% python3 -q
>>> import numpy as np
>>> from numpy import linalg as LA
>>> np.set_printoptions(suppress=True, linewidth=200)
>>> W0 = np.loadtxt("w.csv", delimiter=",")
>>> W0
array([[ 0.46, -0.62,  2.57, -1.16, -0.67,  0.12],
       [ 0.58, -0.04,  0.93, -0.98,  2.38, -1.09],
       [-1.42,  0.61,  0.17,  2.53, -0.38, -0.13],
       [-0.29,  2.27, -0.23, -0.8 , -0.44,  1.69],
       [ 1.38,  0.24, -0.19, -0.82, -1.31,  2.15],
       [ 0.02, -0.55, -1.77, -1.42, -1.43,  1.23],
       [-2.45,  0.67, -1.4 ,  0.58, -0.26,  0.46],
       [ 0.12,  1.42,  1.51, -1.9 ,  0.88, -0.54],
       [ 0.21, -1.21, -1.69, -1.26,  0.97,  1.46],
       [ 2.33, -0.51, -1.37, -0.23, -1.16, -0.23],
       [-1.61,  1.68,  1.38, -1.05,  0.4 , -0.65]])
>>> round(float(W0[10] @ W0[0]), 2)
2.64
>>> round(LA.norm(W0[10], 1), 2), np.round(LA.norm(W0[10], np.inf), 2)
(np.float64(6.77), np.float64(1.68))
>>> LA.norm(W0, axis=1).argmax()
np.int64(6)
>>> round(float(LA.norm(W0, "nuc")), 2)
22.87
>>> W = np.array([[4, 3, 1, 5, 3, 5],
...     [0, 3, 0, 5, 2, 3],
...     [3, 2, 2, 4, 2, 2],
...     [5, 1, 3, 4, 1, 4],
...     [1, 3, 5, 0, 0, 1],
...     [1, 1, 5, 5, 1, 2]])
>>> beta = np.array([6, 6, 3, 0, 5, 8])
>>> hid = np.maximum(W0 @ W + beta, 0)
>>> LA.matrix_rank(hid)
np.int64(6)
>>> (hid > 0).astype(int)
array([[1, 1, 1, 1, 1, 1],
       [1, 1, 1, 0, 1, 1],
       [1, 1, 1, 1, 1, 1],
       [1, 1, 1, 1, 1, 1],
       [1, 1, 1, 1, 1, 1],
       [0, 0, 0, 0, 1, 0],
       [0, 0, 1, 0, 0, 0],
       [1, 1, 1, 1, 1, 1],
       [0, 1, 1, 0, 1, 1],
       [1, 1, 0, 1, 1, 1],
       [0, 1, 0, 0, 1, 1]])
>>> W2 = np.array([[2, 0, 3],
...     [0, 2, -3],
...     [1, 1, -3],
...     [0, 2, 3],
...     [2, -1, -2],
...     [-3, -2, 0]])
>>> (hid @ W2).round(6).argmax(axis=1)
array([0, 1, 2, 1, 1, 0, 0, 1, 1, 2, 1])
>>> W @ W2
array([[  0,   4,   9],
       [ -5,   8,   2],
       [  6,   8,   5],
       [  3,   4,  13],
       [  4,   9, -21],
       [  3,  12,  -2]])
>>> A2 = np.c_[W0[:, :2] @ np.array([[7, 0], [4, 6]]), np.array([-1, -1, -3, -1, 2, -1, -3, 2, 3, 2, 1])]
>>> A2.round(2)
array([[  0.74,  -3.72,  -1.  ],
       [  3.9 ,  -0.24,  -1.  ],
       [ -7.5 ,   3.66,  -3.  ],
       [  7.05,  13.62,  -1.  ],
       [ 10.62,   1.44,   2.  ],
       [ -2.06,  -3.3 ,  -1.  ],
       [-14.47,   4.02,  -3.  ],
       [  6.52,   8.52,   2.  ],
       [ -3.37,  -7.26,   3.  ],
       [ 14.27,  -3.06,   2.  ],
       [ -4.55,  10.08,   1.  ]])
>>> np.round(LA.norm(LA.qr(W0)[0].T @ A2, axis=0) ** 2 / ((A2 ** 2).sum(axis=0) + 1e-12), 2)
array([1.  , 1.  , 0.54])
>>> W2 = A2[[7, 2]].astype(float)
>>> for _ in range(3):
...     idx = LA.norm(A2[:, None] - W2, axis=-1).argmin(axis=1)
...     W2 = np.array([A2[idx == j].mean(axis=0) for j in range(2)])
... 
>>> idx
array([1, 0, 1, 0, 0, 1, 1, 0, 1, 0, 1])
>>> W2.round(2)
array([[ 8.47,  4.06,  0.8 ],
       [-5.2 ,  0.58, -0.67]])
>>> np.bincount(idx)
array([5, 6])
>>> np.abs(W2[1] - W2[0]).argmax()
np.int64(0)
>>> left, sv, Vh = LA.svd(W0, full_matrices=False)
>>> np.round(np.abs(Vh[0]), 2)
array([0.32, 0.29, 0.67, 0.03, 0.4 , 0.45])
>>> sv.round(2)
array([5.75, 5.13, 4.34, 3.46, 2.32, 1.88])
>>> round(np.sqrt((sv ** 2).sum()), 2), np.round(LA.norm(W0), 2)
(np.float64(9.95), np.float64(9.95))
>>> np.round(left.T @ left, 2) + 0
array([[1., 0., 0., 0., 0., 0.],
       [0., 1., 0., 0., 0., 0.],
       [0., 0., 1., 0., 0., 0.],
       [0., 0., 0., 1., 0., 0.],
       [0., 0., 0., 0., 1., 0.],
       [0., 0., 0., 0., 0., 1.]])
>>> np.round(Vh @ Vh.T, 2) + 0
array([[1., 0., 0., 0., 0., 0.],
       [0., 1., 0., 0., 0., 0.],
       [0., 0., 1., 0., 0., 0.],
       [0., 0., 0., 1., 0., 0.],
       [0., 0., 0., 0., 1., 0.],
       [0., 0., 0., 0., 0., 1.]])
>>> (sv > 1e-8).sum()
np.int64(6)
>>> left.shape, sv.shape, Vh.shape
((11, 6), (6,), (6, 6))
>>> np.round(sv / sv[0], 2)
array([1.  , 0.89, 0.76, 0.6 , 0.4 , 0.33])
>>> arr = np.loadtxt("test4.csv", delimiter=",")
>>> arr
array([[ 0.,  0.,  0., -1.],
       [ 0.,  2.,  0., -3.],
       [ 1.,  0.,  0.,  0.],
       [ 0.,  0.,  0.,  0.],
       [ 0.,  0.,  0., -3.],
       [ 0.,  0.,  0., -2.]])
>>> left, sv, Vh = LA.svd(arr)
>>> sv.round(2)
array([4.97, 1.5 , 1.  , 0.  ])
>>> A2 = left[:, :3] @ np.diag(sv[:3]) @ Vh[:3]
>>> np.round(LA.norm(arr - A2, 2), 2), sv[3]
(np.float64(0.0), np.float64(0.0))
>>> np.round(LA.norm(arr - A2) / LA.norm(arr), 2)
np.float64(0.0)
>>> LA.matrix_rank(arr, rtol=0.05)
np.int64(3)
>>> np.round(np.trace(LA.pinv(arr) @ arr), 2)
np.float64(3.0)
>>> np.abs(np.diag(LA.qr(arr)[1])) > 1e-9
array([ True,  True, False,  True])
>>> LA.lstsq(arr[:-1].T, arr[-1])[2]
np.int32(3)
>>> np.unique(arr.round(6), axis=0).shape
(6, 4)
>>> rk = LA.matrix_rank(arr)
>>> rk
np.int64(3)
>>> null = LA.svd(arr)[2][rk:].T
>>> arr @ null
array([[0.],
       [0.],
       [0.],
       [0.],
       [0.],
       [0.]])
>>> [int(LA.matrix_rank(arr[:i])) for i in range(1, len(arr) + 1)]
[1, 2, 3, 3, 3, 3]
>>> np.allclose(arr @ null, 0)
True
>>> null[:, 0] / null[np.abs(null[:, 0]).round(6).argmax(), 0]
array([0., 0., 1., 0.])
>>> [round(float(x), 2) for x in LA.svd(arr, compute_uv=False)[:3]]
[4.97, 1.5, 1.0]
>>> left, sv, Vh = LA.svd(arr)
>>> evecs = Vh[:(sv > 1e-8).sum()]
>>> rng = np.random.default_rng(969)
>>> x = arr[4] + -3 * arr[2] + rng.integers(2) * np.eye(4)[1]
>>> x
array([-3.,  0.,  0., -3.])
>>> LA.matrix_rank(np.vstack([arr, x]))
np.int64(3)
>>> np.diag(evecs.T @ evecs)
array([1., 1., 0., 1.])
>>> np.round(evecs.T @ evecs, 2) + 0
array([[1., 0., 0., 0.],
       [0., 1., 0., 0.],
       [0., 0., 0., 0.],
       [0., 0., 0., 1.]])
>>> A2 = np.array([[-5, 2], [2, -5], [2, 2], [-1, -1], [-5, -1]])
>>> m1 = np.block([[np.zeros((5, 5)), A2], [A2.T, np.zeros((2, 2))]])
>>> m1
array([[ 0.,  0.,  0.,  0.,  0., -5.,  2.],
       [ 0.,  0.,  0.,  0.,  0.,  2., -5.],
       [ 0.,  0.,  0.,  0.,  0.,  2.,  2.],
       [ 0.,  0.,  0.,  0.,  0., -1., -1.],
       [ 0.,  0.,  0.,  0.,  0., -5., -1.],
       [-5.,  2.,  2., -1., -5.,  0.,  0.],
       [ 2., -5.,  2., -1., -1.,  0.,  0.]])
>>> A2 = m1 / LA.norm(m1, axis=1, keepdims=True)
>>> gram = A2 @ A2.T
>>> np.argwhere(np.triu(np.abs(gram) > 0.95, 1))
array([[2, 3]])
>>> gram.round(2)
array([[ 1.  , -0.69, -0.39,  0.39,  0.84,  0.  ,  0.  ],
       [-0.69,  1.  , -0.39,  0.39, -0.18,  0.  ,  0.  ],
       [-0.39, -0.39,  1.  , -1.  , -0.83,  0.  ,  0.  ],
       [ 0.39,  0.39, -1.  ,  1.  ,  0.83,  0.  ,  0.  ],
       [ 0.84, -0.18, -0.83,  0.83,  1.  ,  0.  ,  0.  ],
       [ 0.  ,  0.  ,  0.  ,  0.  ,  0.  ,  1.  , -0.22],
       [ 0.  ,  0.  ,  0.  ,  0.  ,  0.  , -0.22,  1.  ]])
>>> np.round(LA.norm(A2, axis=1), 2)
array([1., 1., 1., 1., 1., 1., 1.])
>>> gram[1].round(2)
array([-0.69,  1.  , -0.39,  0.39, -0.18,  0.  ,  0.  ])
>>> (gram - 2 * np.eye(7)).round(6).argmax(axis=1)
array([4, 3, 5, 4, 0, 0, 0])
